In [1]: import numpy as np

In [2]: from numpy import linalg as LA

In [3]: np.set_printoptions(precision=2, suppress=True, linewidth=120)

In [4]: rnd = lambda a: np.round(a, 2) + 0

In [5]: rng = np.random.default_rng(751917)

In [6]: A = (rng.random((3, 3)) < 0.3) + np.eye(3)

In [7]: A /= A.sum(axis=1, keepdims=True)

In [8]: rnd(A)
Out[8]: 
array([[0.67, 0.  , 0.33],
       [0.  , 0.5 , 0.5 ],
       [0.  , 0.  , 1.  ]])

In [9]: # triangular, det is the product of the diagonal

In [10]: LA.determinant(A)
Traceback (most recent call last):
  Cell In[10], line 1
    LA.determinant(A)
AttributeError: module 'numpy.linalg' has no attribute 'determinant'


In [11]: np.allclose(A @ A.T, A.T @ A)
Out[11]: False

In [12]: np.allclose(A, A.T)
Out[12]: False

In [13]: assert A == A.T
Traceback (most recent call last):
  Cell In[13], line 1
    assert A == A.T
ValueError: The truth value of an array with more than one element is ambiguous. Use a.any() or a.all()


In [14]: rnd((A - A.T) / 2)
Out[14]: 
array([[ 0.  ,  0.  ,  0.17],
       [ 0.  ,  0.  ,  0.25],
       [-0.17, -0.25,  0.  ]])

In [15]: A.inv()
Traceback (most recent call last):
  Cell In[15], line 1
    A.inv()
AttributeError: 'numpy.ndarray' object has no attribute 'inv'


In [16]: rnd(np.trace(A))
Out[16]: np.float64(2.17)

In [17]: rnd(np.kron(np.eye(2, dtype=int), A))
Out[17]: 
array([[0.67, 0.  , 0.33, 0.  , 0.  , 0.  ],
       [0.  , 0.5 , 0.5 , 0.  , 0.  , 0.  ],
       [0.  , 0.  , 1.  , 0.  , 0.  , 0.  ],
       [0.  , 0.  , 0.  , 0.67, 0.  , 0.33],
       [0.  , 0.  , 0.  , 0.  , 0.5 , 0.5 ],
       [0.  , 0.  , 0.  , 0.  , 0.  , 1.  ]])

In [18]: rnd(LA.det(2 * A)), rnd(LA.det(A))
Out[18]: (np.float64(2.67), np.float64(0.33))

In [19]: A2 = A / np.sqrt((A ** 2).mean(axis=1, keepdims=True))

In [20]: LA.matrix_rank(A - A.mean(axis=1, keepdims=True))
Out[20]: np.int64(2)

In [21]: rnd(A2[1])
Out[21]: array([0.  , 1.22, 1.22])

In [22]: rnd(LA.norm(A2, axis=1))
Out[22]: array([1.73, 1.73, 1.73])

In [23]: rnd(A - A.mean(axis=1, keepdims=True))
Out[23]: 
array([[ 0.33, -0.33,  0.  ],
       [-0.33,  0.17,  0.17],
       [-0.33, -0.33,  0.67]])

In [24]: U, sv, Vh = LA.svd(A, full_matrices=False)

In [25]: rnd(np.abs(Vh[0]))
Out[25]: array([0.21, 0.2 , 0.96])

In [26]: rnd(sv / sv[0])
Out[26]: array([1.  , 0.53, 0.36])

In [27]: rnd(Vh @ Vh.T)
Out[27]: 
array([[1., 0., 0.],
       [0., 1., 0.],
       [0., 0., 1.]])

In [28]: rnd(np.cumsum(sv ** 2) / np.sum(sv ** 2))
Out[28]: array([0.71, 0.91, 1.  ])

In [29]: rnd(U.T @ U)
Out[29]: 
array([[1., 0., 0.],
       [0., 1., 0.],
       [0., 0., 1.]])

In [30]: rnd(sv)
Out[30]: array([1.21, 0.64, 0.43])

In [31]: U.shape, sv.shape, Vh.shape
Out[31]: ((3, 3), (3,), (3, 3))

In [32]: m1 = np.load("run16.npy")

In [33]: rnd(m1)
Out[33]: 
array([[-0.42, -0.59, -0.56, -0.4 ],
       [ 0.83,  0.05, -0.39, -0.4 ],
       [-0.17,  0.51, -0.73,  0.43],
       [ 0.33, -0.62, -0.09,  0.7 ]])

In [34]: x0 = np.array([2, 3, 1, 3])

In [35]: rnd(LA.norm(x0)), rnd(LA.norm(m1 @ x0))
Out[35]: (np.float64(4.8), np.float64(4.8))

In [36]: rnd(LA.inv(m1))
Out[36]: 
array([[-0.42,  0.83, -0.17,  0.33],
       [-0.59,  0.05,  0.51, -0.62],
       [-0.56, -0.39, -0.73, -0.09],
       [-0.4 , -0.4 ,  0.43,  0.7 ]])

In [37]: rnd(m1.T @ (m1 @ x0))
Out[37]: array([2., 3., 1., 3.])

In [38]: rnd(np.sort(np.abs(np.degrees(np.angle(LA.eigvals(m1))))))
Out[38]: array([  0.  , 101.18, 101.18, 180.  ])

In [39]: 4 - LA.matrix_rank(m1 - np.eye(4), tol=1e-8)
Out[39]: np.int64(1)

In [40]: [p for p in range(1, 25) if np.allclose(LA.matrix_power(m1, p), np.eye(4))]
Out[40]: []

In [41]: rnd(LA.det(m1))
Out[41]: np.float64(-1.0)
